$ ipython --no-banner

In [1]: import numpy as np

In [2]: import numpy.linalg as la

In [3]: np.set_printoptions(suppress=True, linewidth=120)

In [4]: arr = np.loadtxt("data.csv", delimiter=",")

In [5]: arr
Out[5]: 
array([[  1.3,  -0.6,   0.3,   0.6,   0.1,   0.2,  -0.1,  -0.6,   0.1,   0.6],
       [  0.7,   2.8,  -0.6,  -0.4,  -0.6,   0.9,  -1.5,   1. ,   0. ,  -0.8],
       [  0.3,   2.1,  -0.4,  -0.4,   1. ,   0.1,  -1.6,   3.2,  -0.2,   2.3],
       [ -0.7,   1.4,   1.2,   0. ,   1.7,  -1.1,   1.2,  -0.2,  -1.4,  -0.2],
       [ -1. ,  -0.1,   0.8,   1.1,   0.9,   0.9,   0.7,  -0.3,  -0.8,   0.6],
       [  0.7,   0.5,   1.9,  -1.6,  -0.9,   0. ,  -0.8,  -1.3,  -0.1,   1.7],
       [ -1.1,  -1.5,   0.1,  -0.9,   0.6,   0.6,  -1. ,  -0.5,   0.1,  -0.6],
       [ -1.3,  -0.9,   0. ,   0.8,   0.3,  -2.3,   0.5,   0.2,  -0.8,  -1.5],
       [  1. ,   0.9,   0.5,   1.8,  -0.5,  -0.1,  -1.6,  -1.9,  -0.3,   1.4],
       [ -0.1,  -1. ,  -2.6,   1.2,   1.6,   1.2,   0.1,   2. ,   0.3,   0.7],
       [ -0.4,   0.9,   0.8,   0.8,  -1.6,   1.1,   1.7,  -1.4,   1. ,  -0.2],
       [ -2.7,   0.2,  -1.1,   1.1,  -2.5,   0.1,  -1.2,  -0.8,  -1.1,  -1.5],
       [ -0.9,  -0.4,  -1.1,   0.6,  -0.1,  -0.9,   0.4,   1.1,   0.2,  -1.5],
       [  1.4,  -0.5,  -0.7,   1.6,  -1.9,   1.6,  -0.2,  -0.9,  -0.7,  -0.6],
       [ -0.1,   0.1,  -0.5,   0.6,  -1.3,  -1. ,  -1. ,  -1.2,  -0.5,   1. ],
       [  0.9,  -0.3,  -1.3,   0.9,  -0.2,   1. ,   1.9,   1.3,   1. ,   1.2],
       [ -3.5,  -2. ,  -1. ,  13. ,   2. ,   4. ,  -1. ,   1. , -12. ,   1. ],
       [ -0.1,  -0.2,  -0.4,   0.2,  -2.1,   0.5,   0.9,  -1.1,   0.4,   0.5],
       [ -0.7,  -0.4,   0.1,   1.2,  -0.8,  -0.8,   0.3,  -0.7,  -0.2,  -1. ]])

In [6]: # row 16 is much longer than the rest

In [7]: hat = arr @ la.solve(arr.T @ arr, arr.T)

In [8]: np.round(np.trace(hat), 2)
Out[8]: np.float64(10.0)

In [9]: np.allclose(hat @ hat, hat)
Out[9]: True

In [10]: A2 = np.c_[arr[:, :2] @ np.array([[5, 5], [1, 4]]), np.array([0, 3, -1, 5, 4, -2, 3, -5, 5, -2, -5, -5, -2, -4, 1, 5, 0, 4, 4])]

In [11]: A2.round(2)
Out[11]: 
array([[  5.9,   4.1,   0. ],
       [  6.3,  14.7,   3. ],
       [  3.6,   9.9,  -1. ],
       [ -2.1,   2.1,   5. ],
       [ -5.1,  -5.4,   4. ],
       [  4. ,   5.5,  -2. ],
       [ -7. , -11.5,   3. ],
       [ -7.4, -10.1,  -5. ],
       [  5.9,   8.6,   5. ],
       [ -1.5,  -4.5,  -2. ],
       [ -1.1,   1.6,  -5. ],
       [-13.3, -12.7,  -5. ],
       [ -4.9,  -6.1,  -2. ],
       [  6.5,   5. ,  -4. ],
       [ -0.4,  -0.1,   1. ],
       [  4.2,   3.3,   5. ],
       [-19.5, -25.5,   0. ],
       [ -0.7,  -1.3,   4. ],
       [ -3.9,  -5.1,   4. ]])

In [12]: print(np.round(la.lstsq(arr, A2[:, 0])[0], 2) + 0)
[5. 1. 0. 0. 0. 0. 0. 0. 0. 0.]

In [13]: np.round(la.norm(A2 - arr @ la.lstsq(arr, A2)[0], axis=0), 2) + 0
Out[13]: array([ 0.  ,  0.  , 13.05])

In [14]: la.matrix_rank(A2)
Out[14]: np.int64(3)
